$ ipython --no-banner

In [1]: import numpy as np

In [2]: np.set_printoptions(precision=2, suppress=True, linewidth=160, legacy="1.25")

In [3]: def rnd(a):
   ...:     return np.round(a, 2) + 0
   ...: 

In [4]: J = np.array([[-1, -3, -1, -3],
   ...:     [-1, -3, -1, -3],
   ...:     [-1, -3, -1, -3],
   ...:     [-1, -3, -1, -3]])

In [5]: t3 = np.stack([J, 2 * J, J[::-1]])

In [6]: print(rnd(np.linalg.det(t3)))
[0. 0. 0.]

In [7]: print(rnd(np.linalg.norm(t3, axis=(1, 2))))
[ 8.94 17.89  8.94]

In [8]: m1 = np.loadtxt("dump.csv", delimiter=",")

In [9]: print(rnd(m1))
[[ 0.    0.89  0.46]
 [ 0.41 -0.42  0.81]
 [ 0.91  0.19 -0.37]]

In [10]: print(rnd(np.linalg.matrix_power(m1, 3)))
[[ 0.39  0.92 -0.08]
 [-0.12  0.13  0.98]
 [ 0.91 -0.37  0.16]]

In [11]: print(rnd(np.abs(np.linalg.eigvals(m1)).max()))
1.0

In [12]: print(rnd(m1 @ m1))
[[ 0.78 -0.28  0.55]
 [ 0.57  0.69 -0.45]
 [-0.26  0.66  0.7 ]]

In [13]: print(rnd(np.sort(np.abs(np.linalg.eigvals(m1)))))
[1. 1. 1.]

In [14]: print(rnd(np.trace(m1)))
-0.78

In [15]: print(np.allclose(m1 @ m1.T, m1.T @ m1))
True

In [16]: print(np.allclose(m1, m1.T))
False

In [17]: print(rnd(m1 @ m1.T))
[[1. 0. 0.]
 [0. 1. 0.]
 [0. 0. 1.]]

In [18]: print(rnd(m1[:, 1] @ m1[:, 0]))
0.0

In [19]: print(rnd(np.linalg.pinv(m1)))
[[ 0.    0.41  0.91]
 [ 0.89 -0.42  0.19]
 [ 0.46  0.81 -0.37]]

In [20]: print(rnd(np.linalg.svd(m1, compute_uv=False)))
[1. 1. 1.]

In [21]: print(rnd(np.linalg.norm(m1, axis=0)))
[1. 1. 1.]

In [22]: E = np.load("x.npy")

In [23]: print(E)
[[ 4  7  1]
 [ 4  7  1]
 [ 4 28  1]
 [ 4 13  1]
 [ 4  4  1]
 [ 4 28  1]
 [ 4 13  1]
 [ 4 16  1]
 [ 4  7  1]
 [ 4 25  1]
 [ 4 28  1]
 [ 4 10  1]
 [ 4 10  1]
 [ 4 25  1]
 [ 4 22  1]
 [ 4 22  1]]

In [24]: rng = np.random.default_rng(875729)

In [25]: out = J + rng.integers(-2, 3, (4, 1)) @ rng.integers(-2, 3, (1, 4))

In [26]: print(out)
[[-1 -5 -2 -4]
 [-1 -1  0 -2]
 [-1  1  1 -1]
 [-1 -7 -3 -5]]

In [27]: print(np.linalg.matrix_rank(out - J, tol=1e-8))
1

In [28]: print(rnd(np.linalg.svd(out - J, compute_uv=False)))
[7.75 0.   0.   0.  ]

In [29]: print(out - J)
[[ 0 -2 -1 -1]
 [ 0  2  1  1]
 [ 0  4  2  2]
 [ 0 -4 -2 -2]]
